% python3 -q
>>> import numpy as np
>>> from numpy import linalg as LA
>>> np.set_printoptions(precision=2, suppress=True, linewidth=140, floatmode="fixed")
>>> def tidy(a):
...     return np.round(a, 2) + 0
... 
>>> W0 = np.load("sample4.npy")
>>> print(W0)
[[18  4 -6  2 -1  3]
 [ 4 18 -8 12 10 -6]
 [-6 -8  8 -8 -4  4]
 [ 2 12 -8 20  2 -8]
 [-1 10 -4  2  9 -4]
 [ 3 -6  4 -8 -4 10]]
>>> evals, vecs = LA.eigh(W0)
>>> x = np.array([0, 0, 3, 2, 1, 3])
>>> print(tidy(x @ W0 @ x / (x @ x)), tidy(evals[0]), tidy(evals[-1]))
3.96 0.02 43.35
>>> print(tidy(LA.eigvalsh(W0[1:, 1:])))
[ 0.42  3.33  6.32 12.35 42.58]
>>> print(tidy(vecs * np.maximum(evals, 0) @ vecs.T))
[[18.00  4.00 -6.00  2.00 -1.00  3.00]
 [ 4.00 18.00 -8.00 12.00 10.00 -6.00]
 [-6.00 -8.00  8.00 -8.00 -4.00  4.00]
 [ 2.00 12.00 -8.00 20.00  2.00 -8.00]
 [-1.00 10.00 -4.00  2.00  9.00 -4.00]
 [ 3.00 -6.00  4.00 -8.00 -4.00 10.00]]
>>> print(tidy(vecs * np.abs(evals) @ vecs.T))
[[18.00  4.00 -6.00  2.00 -1.00  3.00]
 [ 4.00 18.00 -8.00 12.00 10.00 -6.00]
 [-6.00 -8.00  8.00 -8.00 -4.00  4.00]
 [ 2.00 12.00 -8.00 20.00  2.00 -8.00]
 [-1.00 10.00 -4.00  2.00  9.00 -4.00]
 [ 3.00 -6.00  4.00 -8.00 -4.00 10.00]]
>>> print([round(float(x), 2) for x in LA.svd(W0, compute_uv=False)[:3]])
[43.35, 20.29, 12.35]
>>> print(tidy(LA.norm(W0, 2) / LA.norm(W0)))
0.87
>>> print(LA.matrix_rank(W0, rtol=0.1))
4
>>> evals, vecs = LA.eigvalsh(W0)
Traceback (most recent call last):
  File "<python-input-15>", line 1, in <module>
    evals, vecs = LA.eigvalsh(W0)
    ^^^^^^^^^^^
ValueError: too many values to unpack (expected 2)
>>> evals, vecs = LA.eigh(W0)
>>> print(tidy(vecs @ np.diag(evals) @ vecs.T))
[[18.00  4.00 -6.00  2.00 -1.00  3.00]
 [ 4.00 18.00 -8.00 12.00 10.00 -6.00]
 [-6.00 -8.00  8.00 -8.00 -4.00  4.00]
 [ 2.00 12.00 -8.00 20.00  2.00 -8.00]
 [-1.00 10.00 -4.00  2.00  9.00 -4.00]
 [ 3.00 -6.00  4.00 -8.00 -4.00 10.00]]
>>> print(tidy(LA.svd(W0, compute_uv=False)))
[43.35 20.29 12.35  5.02  1.96  0.02]
>>> print(tidy(np.abs(vecs[:, -1])))
[0.18 0.59 0.36 0.57 0.28 0.30]
>>> print(LA.norm(W0, axis=1).argmax())
1
>>> print(tidy(LA.norm(W0, 2)))
43.35
>>> print(tidy(LA.norm(W0, 1)), tidy(LA.norm(W0, np.inf)))
58.0 58.0
>>> print(tidy(LA.norm(W0) ** 2 / LA.norm(W0, 2) ** 2))
1.32
>>> print(tidy(LA.norm(W0, axis=0)))
[19.75 26.15 16.12 26.08 14.76 15.52]
>>> print(tidy(LA.norm(W0[4] - W0[2])))
28.74
>>> print(W0[4] @ W0[2])
-174
>>> x = np.array([4, -2, 3, -3, 9, 5])
>>> h = np.maximum(W0 @ x, 0)
>>> print(np.tanh(W0 @ x))
[ 1.00 -1.00  1.00 -1.00  1.00  1.00]
>>> print(np.flatnonzero(h > 1e-9))
[0 2 4 5]
>>> print(h)
[46  0 24  0 19 74]
>>> print(W0 * (h > 1e-9)[:, None])
[[18  4 -6  2 -1  3]
 [ 0  0  0  0  0  0]
 [-6 -8  8 -8 -4  4]
 [ 0  0  0  0  0  0]
 [-1 10 -4  2  9 -4]
 [ 3 -6  4 -8 -4 10]]
>>> print(W0.T @ h)
[ 887 -262  136 -654 -267  898]
>>> E = np.loadtxt("test5.csv", delimiter=",")
>>> print(tidy(E))
[[ 0.86 -0.05 -0.05 -0.33 -0.33  0.14 -0.14]
 [-0.05  0.98 -0.02 -0.11 -0.11  0.05 -0.05]
 [-0.05 -0.02  0.98 -0.11 -0.11  0.05 -0.05]
 [-0.33 -0.11 -0.11  0.23 -0.77  0.33 -0.33]
 [-0.33 -0.11 -0.11 -0.77  0.23  0.33 -0.33]
 [ 0.14  0.05  0.05  0.33  0.33  0.86  0.14]
 [-0.14 -0.05 -0.05 -0.33 -0.33  0.14  0.86]]
>>> f = np.array([-1, -1, 1, -2, -1, 1, 1])
>>> M2 = E + np.outer(f, np.eye(7)[3])
>>> print(tidy(M2))
[[ 0.86 -0.05 -0.05 -1.33 -0.33  0.14 -0.14]
 [-0.05  0.98 -0.02 -1.11 -0.11  0.05 -0.05]
 [-0.05 -0.02  0.98  0.89 -0.11  0.05 -0.05]
 [-0.33 -0.11 -0.11 -1.77 -0.77  0.33 -0.33]
 [-0.33 -0.11 -0.11 -1.77  0.23  0.33 -0.33]
 [ 0.14  0.05  0.05  1.33  0.33  0.86  0.14]
 [-0.14 -0.05 -0.05  0.67 -0.33  0.14  0.86]]
>>> print(LA.matrix_rank(M2 - E))
1
>>> print(LA.matrix_rank(LA.inv(M2) - LA.inv(E), tol=1e-8))
1
>>> print(tidy(LA.pinv(E)))
[[ 0.86 -0.05 -0.05 -0.33 -0.33  0.14 -0.14]
 [-0.05  0.98 -0.02 -0.11 -0.11  0.05 -0.05]
 [-0.05 -0.02  0.98 -0.11 -0.11  0.05 -0.05]
 [-0.33 -0.11 -0.11  0.23 -0.77  0.33 -0.33]
 [-0.33 -0.11 -0.11 -0.77  0.23  0.33 -0.33]
 [ 0.14  0.05  0.05  0.33  0.33  0.86  0.14]
 [-0.14 -0.05 -0.05 -0.33 -0.33  0.14  0.86]]
>>> print(tidy(LA.norm(E, axis=0)))
[1.00 1.00 1.00 1.00 1.00 1.00 1.00]
>>> print(tidy(LA.svd(E, compute_uv=False)))
[1.00 1.00 1.00 1.00 1.00 1.00 1.00]
>>> feats = np.array([[0, 2, 3, -3, -2, 1, 3],
...     [2, 0, 2, 3, -3, -2, 1],
...     [3, 2, 0, 2, 3, -3, -2],
...     [-3, 3, 2, 0, 2, 3, -3],
...     [-2, -3, 3, 2, 0, 2, 3],
...     [1, -2, -3, 3, 2, 0, 2],
...     [3, 1, -2, -3, 3, 2, 0]])
>>> print(feats)
[[ 0  2  3 -3 -2  1  3]
 [ 2  0  2  3 -3 -2  1]
 [ 3  2  0  2  3 -3 -2]
 [-3  3  2  0  2  3 -3]
 [-2 -3  3  2  0  2  3]
 [ 1 -2 -3  3  2  0  2]
 [ 3  1 -2 -3  3  2  0]]
>>> M2 = feats / LA.norm(feats, axis=1, keepdims=True)
>>> gram = M2 @ M2.T
>>> print((gram - 2 * np.eye(7)).round(6).argmax(axis=1))
[4 2 6 0 0 2 2]
>>> print(tidy(gram))
[[ 1.00  0.12 -0.45  0.05  0.21 -0.60  0.03]
 [ 0.12  1.00  0.20 -0.46  0.20  0.03 -0.60]
 [-0.45  0.20  1.00  0.00 -0.51  0.20  0.21]
 [ 0.05 -0.46  0.00  1.00  0.00 -0.46  0.05]
 [ 0.21  0.20 -0.51  0.00  1.00  0.20 -0.45]
 [-0.60  0.03  0.20 -0.46  0.20  1.00  0.12]
 [ 0.03 -0.60  0.21  0.05 -0.45  0.12  1.00]]
